$ python3 -q
>>> import numpy as np
>>> np.set_printoptions(precision=4, suppress=True, linewidth=160, floatmode="fixed")
>>> def rd(a):
...     return np.round(a, 4) + 0
... 
>>> J = np.minimum.outer(np.arange(1, 9), np.arange(1, 9)) * -3
>>> print(J)
[[ -3  -3  -3  -3  -3  -3  -3  -3]
 [ -3  -6  -6  -6  -6  -6  -6  -6]
 [ -3  -6  -9  -9  -9  -9  -9  -9]
 [ -3  -6  -9 -12 -12 -12 -12 -12]
 [ -3  -6  -9 -12 -15 -15 -15 -15]
 [ -3  -6  -9 -12 -15 -18 -18 -18]
 [ -3  -6  -9 -12 -15 -18 -21 -21]
 [ -3  -6  -9 -12 -15 -18 -21 -24]]
>>> ev, evecs = np.linalg.eigvalsh(J)
Traceback (most recent call last):
  File "<python-input-5>", line 1, in <module>
    ev, evecs = np.linalg.eigvalsh(J)
    ^^^^^^^^^
ValueError: too many values to unpack (expected 2)
>>> ev, evecs = np.linalg.eigh(J)
>>> print(rd(np.linalg.eigvalsh(J + 2 * np.eye(8))))
[-86.0959  -8.0145  -1.7749  -0.0652   0.6267   0.9625   1.1374   1.2238]
>>> print(rd(ev))
[-88.0959 -10.0145  -3.7749  -2.0652  -1.3733  -1.0375  -0.8626  -0.7762]
>>> print(rd(ev.sum()), np.trace(J))
-108.0 -108
>>> G = J.T @ J
>>> print(rd(np.linalg.eigvalsh(G)[::-1]))
[7760.8865  100.2901   14.2496    4.2649    1.8859    1.0765    0.7440    0.6025]
>>> print(np.trace(G), (J ** 2).sum())
7884 7884
>>> print(G)
[[  72  135  189  234  270  297  315  324]
 [ 135  261  369  459  531  585  621  639]
 [ 189  369  531  666  774  855  909  936]
 [ 234  459  666  846  990 1098 1170 1206]
 [ 270  531  774  990 1170 1305 1395 1440]
 [ 297  585  855 1098 1305 1467 1575 1629]
 [ 315  621  909 1170 1395 1575 1701 1764]
 [ 324  639  936 1206 1440 1629 1764 1836]]
>>> q, Rm = np.linalg.qr(J)
>>> print(np.allclose(Rm.T @ Rm, J.T @ J))
True
>>> print(rd(np.abs(np.diag(Rm))))
[8.4853 2.8062 2.7775 2.7386 2.6833 2.5981 2.4495 2.1213]
>>> print(rd(q.T @ q))
[[1.0000 0.0000 0.0000 0.0000 0.0000 0.0000 0.0000 0.0000]
 [0.0000 1.0000 0.0000 0.0000 0.0000 0.0000 0.0000 0.0000]
 [0.0000 0.0000 1.0000 0.0000 0.0000 0.0000 0.0000 0.0000]
 [0.0000 0.0000 0.0000 1.0000 0.0000 0.0000 0.0000 0.0000]
 [0.0000 0.0000 0.0000 0.0000 1.0000 0.0000 0.0000 0.0000]
 [0.0000 0.0000 0.0000 0.0000 0.0000 1.0000 0.0000 0.0000]
 [0.0000 0.0000 0.0000 0.0000 0.0000 0.0000 1.0000 0.0000]
 [0.0000 0.0000 0.0000 0.0000 0.0000 0.0000 0.0000 1.0000]]
>>> ev, evecs = np.linalg.eigh(J)
>>> vec = np.array([-1, -2, -1, 5, 1, 1, -2, 4])
>>> print(rd(np.linalg.eigvalsh(J[1:, 1:])))
[-87.4149  -9.4823  -3.4016  -1.8067  -1.1930  -0.9143  -0.7872]
>>> print(vec @ J @ vec)
-753
>>> print(np.abs(J).sum(axis=1).max(), rd(np.abs(ev).max()))
108 88.0959
>>> E = np.loadtxt("run8.csv", delimiter=",")
>>> print(E)
[[-3.0213 -2.9986  2.0038 -0.0174]
 [-2.9963 -3.0037  1.9877 -0.0134]
 [-3.0180 -3.0055  1.9758 -0.0036]
 [-3.0112 -3.0070  1.9775 -0.0237]
 [-2.9812 -2.9897  2.0346  0.0400]
 [-2.9900 -3.0176  1.9853  0.0015]
 [-2.9890 -2.9978  1.9937 -0.0419]
 [-3.0019 -3.0131  2.0279  0.0010]
 [-2.9996 -2.9609  1.9897  0.0272]
 [-3.0162 -2.9809  1.9890  0.0096]
 [-3.0116 -2.9757  1.9911  0.0191]
 [-3.0017 -3.0094  2.0184 -0.0362]
 [-5.0160  1.9917 -1.9744 -1.9810]
 [-4.9522  2.0274 -1.9948 -1.9718]
 [-4.9816  1.9959 -1.9930 -1.9950]
 [-5.0188  2.0339 -1.9989 -2.0029]
 [-4.9982  1.9826 -2.0118 -2.0139]
 [-5.0237  1.9926 -1.9678 -2.0181]
 [-4.9754  1.9752 -2.0183 -2.0069]
 [-4.9653  2.0084 -2.0128 -1.9483]
 [-5.0141  1.9743 -2.0215 -2.0050]
 [-4.9912  2.0065 -1.9826 -1.9817]
 [-4.9902  2.0034 -1.9985 -2.0132]
 [-5.0032  2.0110 -2.0067 -2.0258]
 [ 3.9923  3.0150  1.9818  2.0110]
 [ 4.0166  3.0170  1.9853  1.9914]
 [ 4.0346  3.0115  2.0245  2.0021]
 [ 3.9719  3.0016  2.0194  2.0143]
 [ 4.0034  3.0103  1.9832  1.9952]
 [ 3.9852  2.9999  2.0272  2.0015]
 [ 3.9817  3.0134  2.0400  2.0089]
 [ 4.0100  2.9795  1.9897  1.9890]
 [ 3.9831  2.9990  1.9518  2.0325]
 [ 4.0196  3.0380  2.0237  1.9765]
 [ 3.9682  2.9945  1.9944  2.0224]
 [ 3.9977  2.9650  2.0011  1.9728]]
>>> other = np.c_[E[:, :3] @ np.array([[0, -2, -2], [-1, -2, -2], [-3, 2, 2]]), np.array([5, 0, 4, 9, -2, -2, 9, 7, 8, -9, -1, 9, 5, -7, -7, -9, 4, 1, 6, -5, 9, 8, 5, -4, 6, -7, -6, -1, 8, 6, -5, -1, -8, -3, -8, -8])]
>>> print(rd(other))
[[ -3.0128  16.0474  16.0474   5.0000]
 [ -2.9594  15.9754  15.9754   0.0000]
 [ -2.9219  15.9986  15.9986   4.0000]
 [ -2.9255  15.9914  15.9914   9.0000]
 [ -3.1141  16.0110  16.0110  -2.0000]
 [ -2.9383  15.9858  15.9858  -2.0000]
 [ -2.9833  15.9610  15.9610   9.0000]
 [ -3.0706  16.0858  16.0858   7.0000]
 [ -3.0082  15.9004  15.9004   8.0000]
 [ -2.9861  15.9722  15.9722  -9.0000]
 [ -2.9976  15.9568  15.9568  -1.0000]
 [ -3.0458  16.0590  16.0590   9.0000]
 [  3.9315   2.0998   2.0998   5.0000]
 [  3.9570   1.8600   1.8600  -7.0000]
 [  3.9831   1.9854   1.9854  -7.0000]
 [  3.9628   1.9720   1.9720  -9.0000]
 [  4.0528   2.0076   2.0076   4.0000]
 [  3.9108   2.1266   2.1266   1.0000]
 [  4.0797   1.9638   1.9638   6.0000]
 [  4.0300   1.8882   1.8882  -5.0000]
 [  4.0902   2.0366   2.0366   9.0000]
 [  3.9413   2.0042   2.0042   8.0000]
 [  3.9921   1.9766   1.9766   5.0000]
 [  4.0091   1.9710   1.9710  -4.0000]
 [ -8.9604 -10.0510 -10.0510   6.0000]
 [ -8.9729 -10.0966 -10.0966  -7.0000]
 [ -9.0850 -10.0432 -10.0432  -6.0000]
 [ -9.0598  -9.9082  -9.9082  -1.0000]
 [ -8.9599 -10.0610 -10.0610   8.0000]
 [ -9.0815  -9.9158  -9.9158   6.0000]
 [ -9.1334  -9.9102  -9.9102  -5.0000]
 [ -8.9486  -9.9996  -9.9996  -1.0000]
 [ -8.8544 -10.0606 -10.0606  -8.0000]
 [ -9.1091 -10.0678 -10.0678  -3.0000]
 [ -8.9777  -9.9366  -9.9366  -8.0000]
 [ -8.9683  -9.9232  -9.9232  -8.0000]]
>>> print(rd(np.linalg.lstsq(E, other[:, 0])[0]))
[ 0.0000 -1.0000 -3.0000  0.0000]
>>> print(np.linalg.matrix_rank(np.c_[E, other]))
5
>>> arr = np.vander(np.arange(12) - 3, 4, increasing=True)
>>> print(arr)
[[  1  -3   9 -27]
 [  1  -2   4  -8]
 [  1  -1   1  -1]
 [  1   0   0   0]
 [  1   1   1   1]
 [  1   2   4   8]
 [  1   3   9  27]
 [  1   4  16  64]
 [  1   5  25 125]
 [  1   6  36 216]
 [  1   7  49 343]
 [  1   8  64 512]]
>>> G = arr.T @ arr
>>> print(np.linalg.matrix_rank(G))
4
>>> print(np.trace(G), (arr ** 2).sum())
456858 456858
>>> q, evecs = np.linalg.qr(arr[:, :3])[0], np.linalg.qr(arr[:, 3:])[0]
>>> s = np.linalg.svd(q.T @ evecs, compute_uv=False)
>>> print((s > 0.9).sum())
1
>>> print(rd(np.linalg.norm(q @ q.T - evecs @ evecs.T, 2)))
1.0
>>> print(rd(s))
[0.9870]
>>> M = np.load("x.npy")
>>> print(M)
[[-1 -1 -1 -1]
 [-1 -2 -2 -2]
 [-1 -2 -3 -3]
 [-1 -2 -3 -4]]
>>> other = M[0, 0] * M[1:] - np.outer(M[1:, 0], M[0])
>>> print(other)
[[0 1 1 1]
 [0 1 2 2]
 [0 1 2 3]]
>>> print(np.linalg.matrix_rank(other), np.linalg.matrix_rank(M))
3 4
>>> print(np.all(np.linalg.eigvalsh(M) > 0))
False
>>> print([round(float(np.linalg.det(M[:i, :i])), 2) + 0 for i in range(1, 5)])
[-1.0, 1.0, -1.0, 1.0]
>>> rng = np.random.default_rng(65854)
>>> labels = rng.permutation(4)
>>> print(labels)
[1 0 2 3]
>>> other = M[labels][:, labels]
>>> print(rd(np.sort(np.abs(np.linalg.eigvals(other)))))
[0.2831 0.4260 1.0000 8.2909]
>>> print(np.trace(other))
-10
>>> print(other)
[[-2 -1 -2 -2]
 [-1 -1 -1 -1]
 [-2 -1 -3 -3]
 [-2 -1 -3 -4]]
>>> X = np.load("w.npy")
>>> print(X)
[[ 4.4619  0.7003  1.6484  1.5792]
 [ 0.7003  6.0096 -1.6331 -0.6780]
 [ 1.6484 -1.6331  2.8250  0.7176]
 [ 1.5792 -0.6780  0.7176  2.7035]]
>>> ev, evecs = np.linalg.eigvalsh(X)
Traceback (most recent call last):
  File "<python-input-55>", line 1, in <module>
    ev, evecs = np.linalg.eigvalsh(X)
    ^^^^^^^^^
ValueError: too many values to unpack (expected 2)
>>> ev, evecs = np.linalg.eigh(X)
>>> print(rd(evecs @ np.diag(ev) @ evecs.T))
[[ 4.4619  0.7003  1.6484  1.5792]
 [ 0.7003  6.0096 -1.6331 -0.6780]
 [ 1.6484 -1.6331  2.8250  0.7176]
 [ 1.5792 -0.6780  0.7176  2.7035]]
>>> print(rd(np.linalg.svd(X, compute_uv=False)))
[7.0000 6.0000 2.0000 1.0000]
>>> print(rd(ev))
[1.0000 2.0000 6.0000 7.0000]
>>> print(rd(ev.sum()), rd(np.trace(X)))
16.0 16.0
>>> print(np.unique(ev.round(6) + 0, return_counts=True)[1])
[1 1 1 1]
